% python3 -q
>>> import numpy as np
>>> np.set_printoptions(precision=2, suppress=True, linewidth=200, sign=" ")
>>> data = np.load("block1.npy")
>>> data
array([[ 0,  1,  1,  1],
       [ 1,  0,  0,  1],
       [ 1,  0,  0,  1],
       [ 1,  1,  1,  0]])
>>> # rows 1 and 2 are equal
>>> evals, V = np.linalg.eigvalsh(data)
Traceback (most recent call last):
  File "<python-input-5>", line 1, in <module>
    evals, V = np.linalg.eigvalsh(data)
    ^^^^^^^^
ValueError: too many values to unpack (expected 2)
>>> evals, V = np.linalg.eigh(data)
>>> np.unique(evals.round(6) + 0, return_counts=True)[1]
array([ 1,  1,  1,  1])
>>> np.round(V.T @ data @ V, 2) + 0
array([[-1.56,  0.  ,  0.  ,  0.  ],
       [ 0.  , -1.  ,  0.  ,  0.  ],
       [ 0.  ,  0.  ,  0.  ,  0.  ],
       [ 0.  ,  0.  ,  0.  ,  2.56]])
>>> np.abs(V[:, -1])
array([ 0.56,  0.44,  0.44,  0.56])
>>> np.round(V.T @ V, 2) + 0
array([[ 1.,  0.,  0.,  0.],
       [ 0.,  1.,  0.,  0.],
       [ 0.,  0.,  1.,  0.],
       [ 0.,  0.,  0.,  1.]])
>>> mat = np.load("data.npy")
>>> mat
array([[ 0.33,  0.33,  0.33],
       [ 0.  ,  0.5 ,  0.5 ],
       [ 0.5 ,  0.  ,  0.5 ]])
>>> # a transition matrix
>>> round(float(np.linalg.det(mat)), 2)
0.08
>>> np.round(np.abs(np.linalg.eigvals(mat)).max(), 2)
np.float64(1.0)
>>> np.sort(np.abs(np.linalg.eigvals(mat)))
array([ 0.29,  0.29,  1.  ])
>>> (mat + mat.T) / 2
array([[ 0.33,  0.17,  0.42],
       [ 0.17,  0.5 ,  0.25],
       [ 0.42,  0.25,  0.5 ]])
>>> data.sum(axis=0)
array([ 3,  2,  2,  3])
>>> L = np.diag(data.sum(axis=1)) - data
>>> round(np.linalg.det(L[1:, 1:]))
8
>>> np.linalg.matrix_rank(L)
np.int64(3)
>>> np.round(np.linalg.eigvalsh(L), 2) + 0
array([ 0.,  2.,  4.,  4.])
>>> W = np.array([[0, 0], [2, 0], [3, 3]])
>>> beta = np.array([3, 1])
>>> H = np.maximum(mat @ W + beta, 0)
>>> H
array([[ 4.67,  2.  ],
       [ 5.5 ,  2.5 ],
       [ 4.5 ,  2.5 ]])
>>> np.linalg.matrix_rank(H)
np.int64(2)
>>> (H > 0).mean(axis=0)
array([ 1.,  1.])
>>> W2 = np.array([[3, -2, -3], [-1, -2, 1]])
>>> W @ W2
array([[  0,   0,   0],
       [  6,  -4,  -6],
       [  6, -12,  -6]])
>>> (H @ W2).round(6).argmax(axis=1)
array([ 0,  0,  0])
>>> x0 = np.array([5, 0, 2])
>>> rhs = mat @ x0
>>> rhs
array([ 2.33,  1.  ,  3.5 ])
>>> np.linalg.solve(mat.T, mat[1])
array([ 0.,  1.,  0.])
>>> np.linalg.solve(mat, mat[:, 0])
array([ 1.,  0., -0.])
>>> np.linalg.solve(mat, rhs + mat[:, 2])
array([ 5.,  0.,  3.])
>>> arr = np.array([[1, 4, 0, 3], [1, 1, 4, 3], [4, 5, 5, 5], [4, 4, 3, 0]])
>>> arr
array([[ 1,  4,  0,  3],
       [ 1,  1,  4,  3],
       [ 4,  5,  5,  5],
       [ 4,  4,  3,  0]])
>>> np.allclose(arr @ arr.T, arr.T @ arr)
False
>>> round(float(np.abs(np.linalg.eigvals(arr)).max()), 2)
11.93
>>> np.linalg.matrix_power(arr, 2)
array([[ 17,  20,  25,  15],
       [ 30,  37,  33,  26],
       [ 49,  66,  60,  52],
       [ 20,  35,  31,  39]])
>>> np.allclose(arr, arr.T)
False
>>> (arr + arr.T) / 2
array([[ 1. ,  2.5,  2. ,  3.5],
       [ 2.5,  1. ,  4.5,  3.5],
       [ 2. ,  4.5,  5. ,  4. ],
       [ 3.5,  3.5,  4. ,  0. ]])
>>> np.sort(np.abs(np.linalg.eigvals(arr)))
array([  1.35,   1.35,   3.47,  11.93])
>>> th = np.radians(180)
>>> R = np.eye(4)
>>> R[2, 2] = R[0, 0] = np.cos(th)
>>> R[2, 0], R[0, 2] = -np.sin(th), np.sin(th)
>>> R.round(2) + 0
array([[-1.,  0.,  0.,  0.],
       [ 0.,  1.,  0.,  0.],
       [ 0.,  0., -1.,  0.],
       [ 0.,  0.,  0.,  1.]])
>>> out = arr @ R.T
>>> np.allclose(arr @ arr.T, out @ out.T)
True
>>> np.abs(out - arr).max(axis=0)
array([  8.,   0.,  10.,   0.])
>>> out = np.linalg.invert(arr)
Traceback (most recent call last):
  File "<python-input-54>", line 1, in <module>
    out = np.linalg.invert(arr)
          ^^^^^^^^^^^^^^^^
AttributeError: module 'numpy.linalg' has no attribute 'invert'
>>> out = np.linalg.inv(arr)
>>> out
array([[-0.67, -1.  ,  1.  , -0.33],
       [ 0.55,  0.52, -0.64,  0.37],
       [ 0.16,  0.64, -0.48,  0.28],
       [-0.17, -0.36,  0.52, -0.39]])
>>> np.linalg.det(arr) * out
array([[ 50.,  75., -75.,  25.],
       [-41., -39.,  48., -28.],
       [-12., -48.,  36., -21.],
       [ 13.,  27., -39.,  29.]])
>>> round(np.linalg.slogdet(arr)[0], 2)
np.float64(-1.0)
>>> round(np.einsum("ij,ji->", out, out), 2)
np.float64(-0.36)
>>> round(float(np.linalg.det(2 * out)), 2), round(float(np.linalg.det(out)), 2)
(-0.21, -0.01)
>>> np.linalg.eigvals(out)
array([-0.4 +0.62j, -0.4 -0.62j, -0.29+0.j  ,  0.08+0.j  ])
>>> np.poly(out)
array([ 1.  ,  1.01,  0.69,  0.09, -0.01])
>>> np.round(np.einsum("ii->", out), 2)
np.float64(-1.01)
>>> out = arr[0, 0] * arr[1:] - np.outer(arr[1:, 0], arr[0])
>>> out
array([[  0,  -3,   4,   0],
       [  0, -11,   5,  -7],
       [  0, -12,   3, -12]])
>>> np.flatnonzero(~out.round(6).any(axis=1))
array([], dtype=int64)
>>> np.linalg.matrix_rank(out), np.linalg.matrix_rank(arr)
(np.int64(3), np.int64(4))
>>> J = np.load("arr.npy")
>>> J
array([[ 1, -2,  4, -8],
       [ 1, -1,  1, -1],
       [ 1,  0,  0,  0]])
>>> # row 0 dominates
>>> J @ J
Traceback (most recent call last):
  File "<python-input-71>", line 1, in <module>
    J @ J
    ~~^~~
ValueError: matmul: Input operand 1 has a mismatch in its core dimension 0, with gufunc signature (n?,k),(k,m?)->(n?,m?) (size 3 is different from 4)
>>> G = J.T @ J
>>> np.allclose(G, G.T)
True
>>> np.linalg.svd(J, compute_uv=False) ** 2
array([ 87.7 ,   1.97,   0.32])
>>> G
array([[  3,  -3,   5,  -9],
       [ -3,   5,  -9,  17],
       [  5,  -9,  17, -33],
       [ -9,  17, -33,  65]])
>>> np.linalg.norm(G, axis=1).argmax()
np.int64(3)
>>> round(np.linalg.norm(G[3] - G[1]), 2)
np.float64(55.32)
>>> round(float(np.linalg.norm(G, "nuc")), 2)
90.0
>>> np.linalg.norm(G, axis=0)
array([ 11.14,  20.1 ,  38.52,  75.39])
>>> round(float(np.linalg.norm(G) ** 2 / np.linalg.norm(G, 2) ** 2), 2)
1.0
>>> out = np.array([[3, 1, 0], [2, 3, 1], [0, 3, 1], [0, 1, 0]])
>>> np.einsum("ik,kj->ij", J, out)
array([[-1, -1,  2],
       [ 1,  0,  0],
       [ 3,  1,  0]])
>>> np.einsum("ij->j", J)
array([ 3, -3,  5, -9])
>>> np.vstack([J, out.T]).shape
(6, 4)
>>> np.einsum("ik,kj->ji", J, out)
array([[-1,  1,  3],
       [-1,  0,  1],
       [ 2,  0,  0]])
>>> J @ out
array([[-1, -1,  2],
       [ 1,  0,  0],
       [ 3,  1,  0]])
>>> th = np.radians(45)
>>> R = np.eye(4)
>>> R[1, 1] = R[0, 0] = np.cos(th)
>>> R[1, 0], R[0, 1] = -np.sin(th), np.sin(th)
>>> R
array([[ 0.71,  0.71,  0.  ,  0.  ],
       [-0.71,  0.71,  0.  ,  0.  ],
       [ 0.  ,  0.  ,  1.  ,  0.  ],
       [ 0.  ,  0.  ,  0.  ,  1.  ]])
>>> out = J @ R.T
>>> np.allclose(J @ J.T, out @ out.T)
True
>>> out.round(2) + 0
array([[-0.71, -2.12,  4.  , -8.  ],
       [ 0.  , -1.41,  1.  , -1.  ],
       [ 0.71, -0.71,  0.  ,  0.  ]])
>>> np.linalg.svd(J, compute_uv=False), np.linalg.svd(out, compute_uv=False)
(array([ 9.37,  1.4 ,  0.57]), array([ 9.37,  1.4 ,  0.57]))
>>> np.abs(out - J).max(axis=0)
array([ 1.71,  0.71,  0.  ,  0.  ])
>>> W0 = np.load("a.npy")
>>> W0
array([[ 147,   25,   51],
       [  25,  170,   39],
       [  51,   39,  234]])
>>> # symmetric, so the eigenvalues are real
>>> Q = W0.astype(float).copy()
>>> for j in range(3):
...     Q[:, j] -= Q[:, :j] @ (Q[:, :j].T @ Q[:, j])
...     Q[:, j] /= np.linalg.norm(Q[:, j])
... 
>>> Q
array([[ 0.93, -0.2 , -0.3 ],
       [ 0.16,  0.97, -0.17],
       [ 0.32,  0.11,  0.94]])
>>> np.round(Q.T @ Q, 2) + 0
array([[ 1.,  0.,  0.],
       [ 0.,  1.,  0.],
       [ 0.,  0.,  1.]])
>>> G = W0.T @ W0
>>> (W0 @ W0.T).shape
(3, 3)
>>> np.linalg.matrix_rank(G)
np.int64(3)
>>> np.allclose(G, G.T)
True
>>> G
array([[ 24835,   9914,  20406],
       [  9914,  31046,  17031],
       [ 20406,  17031,  58878]])
>>> evals, V = np.linalg.eig(G)
>>> evals
array([ 76849.81,  14935.99,  22973.21])
>>> np.round(np.sort(np.linalg.eigvals(np.linalg.inv(G))), 2) + 0
array([ 0.,  0.,  0.])
>>> m1 = np.load("sample7.npy")
>>> m1
array([[ 0,  0, -1],
       [ 0, -1,  0],
       [ 1,  2,  2]])
>>> J.ravel(order="F")
array([ 1,  1,  1, -2, -1,  0,  4,  1,  0, -8, -1,  0])
>>> J.reshape(2, -1)
array([[ 1, -2,  4, -8,  1, -1],
       [ 1, -1,  1,  0,  0,  0]])
>>> J.reshape(3, 5)
Traceback (most recent call last):
  File "<python-input-116>", line 1, in <module>
    J.reshape(3, 5)
    ~~~~~~~~~^^^^^^
ValueError: cannot reshape array of size 12 into shape (3,5)
>>> t3 = J.reshape(3, 2, -1)
>>> t3.shape
(3, 2, 2)
>>> t3.sum(axis=1)
array([[  5, -10],
       [  2,  -2],
       [  1,   0]])
>>> rng = np.random.default_rng(4164)
>>> lab = rng.permutation(3)
>>> out = m1[:, lab] * rng.choice([-1, 1], 3)
>>> out
array([[ 0,  1,  0],
       [ 1,  0,  0],
       [-2, -2,  1]])
>>> U, _, vt = np.linalg.svd(m1.T @ out)
>>> np.round(U @ vt, 2) + 0
array([[ 0.,  0.,  1.],
       [-1.,  0.,  0.],
       [ 0., -1.,  0.]])
>>> lab
array([ 1,  2,  0])
>>> np.trace(out)
np.int64(1)
>>> round(np.linalg.det(out), 2)
np.float64(-1.0)
>>> np.linalg.matrix_power(out, 2)
array([[ 1,  0,  0],
       [ 0,  1,  0],
       [-4, -4,  1]])
>>> round(np.abs(np.linalg.eigvals(out)).max(), 2)
np.float64(1.0)
>>> (out + out.T) / 2
array([[ 0.,  1., -1.],
       [ 1.,  0., -1.],
       [-1., -1.,  1.]])
>>> np.sort(np.abs(np.linalg.eigvals(out)))
array([ 1.,  1.,  1.])
>>> (out - out.T) / 2
array([[ 0.,  0.,  1.],
       [ 0.,  0.,  1.],
       [-1., -1.,  0.]])
>>> np.allclose(out, out.T)
False
>>> x0 = np.array([-1, -3, 0])
>>> rhs = m1 @ x0
>>> rhs
array([ 0,  3, -7])
>>> np.linalg.solve(m1, -1 * rhs)
array([ 1.,  3., -0.])
>>> np.linalg.solve(m1.T, m1[1])
array([-0.,  1.,  0.])
>>> np.linalg.solve(m1, rhs + m1[:, 2])
array([-1., -3.,  1.])
>>> Q = m1.astype(float).copy()
>>> for j in range(3):
...     Q[:, j] -= Q[:, :j] @ (Q[:, :j].T @ Q[:, j])
...     Q[:, j] /= np.linalg.norm(Q[:, j])
... 
>>> Q
array([[ 0.,  0., -1.],
       [ 0., -1.,  0.],
       [ 1.,  0.,  0.]])
>>> M = np.loadtxt("case10.csv", delimiter=",")
>>> M
array([[ 0.5 ,  0.  ,  0.5 ],
       [ 0.25,  0.75,  0.  ],
       [ 0.22,  0.33,  0.44]])
>>> # rows sum to 1
>>> P = np.triu(np.array([[5, 6, 3], [3, 9, 7], [4, 3, 7]]), 1) + np.eye(3)
>>> out = P @ M @ np.linalg.inv(P)
>>> np.linalg.matrix_rank(out)
np.int64(3)
>>> out = np.array([[-4, 5], [2, 2]])
>>> W2 = np.kron(out, M)
>>> np.linalg.matrix_rank(W2)
np.int64(6)
>>> round(float(np.linalg.norm(W2, 2)), 2), np.round(np.linalg.norm(out, 2) * np.linalg.norm(M, 2), 2)
(6.43, np.float64(6.43))
>>> np.linalg.matrix_power(M, 100)
array([[ 0.32,  0.39,  0.29],
       [ 0.32,  0.39,  0.29],
       [ 0.32,  0.39,  0.29]])
>>> M @ np.ones(3)
array([ 1.,  1.,  1.])
>>> M.sum(axis=1)
array([ 1.,  1.,  1.])
>>> np.sort(np.abs(np.linalg.eigvals(M)))[::-1]
array([ 1.  ,  0.35,  0.35])
>>> p = np.eye(3)[2]
>>> for _ in range(3):
...     p = p @ M
...     print(p.round(2))
... 
[ 0.22  0.33  0.44]
[ 0.29  0.4   0.31]
[ 0.31  0.4   0.28]
>>> Q = M.astype(float).copy()
>>> for j in range(3):
...     Q[:, j] -= Q[:, :j] @ (Q[:, :j].T @ Q[:, j])
...     Q[:, j] /= np.linalg.norm(Q[:, j])
... 
>>> np.round(Q.T @ Q, 2) + 0
array([[ 1.,  0.,  0.],
       [ 0.,  1.,  0.],
       [ 0.,  0.,  1.]])
>>> np.round(Q.T @ M, 2) + 0
array([[ 0.6 ,  0.43,  0.58],
       [ 0.  ,  0.7 , -0.15],
       [ 0.  ,  0.  ,  0.3 ]])
>>> feats = np.array([[-2, -1, -3, 2], [2, 1, 2, 1], [-3, 2, -2, -2]]) * (rng.random((3, 4)) < 0.3)
>>> feats
array([[-2, -1,  0,  0],
       [ 0,  1,  2,  0],
       [ 0,  0,  0,  0]])
>>> # rows and columns are dependent
>>> rk = np.linalg.matrix_rank(feats)
>>> rk
np.int64(2)
>>> N = np.linalg.svd(feats)[2][rk:].T
>>> N.shape
(4, 2)
>>> np.allclose(feats @ N, 0)
True
>>> N @ N.T
array([[ 0.17, -0.33,  0.17,  0.  ],
       [-0.33,  0.67, -0.33,  0.  ],
       [ 0.17, -0.33,  0.17,  0.  ],
       [ 0.  ,  0.  ,  0.  ,  1.  ]])
>>> [int(np.linalg.matrix_rank(np.delete(feats, i, axis=0))) for i in range(3)]
[1, 1, 2]
>>> [int(np.linalg.matrix_rank(feats[:, :j + 1])) for j in range(4)]
[1, 2, 2, 2]
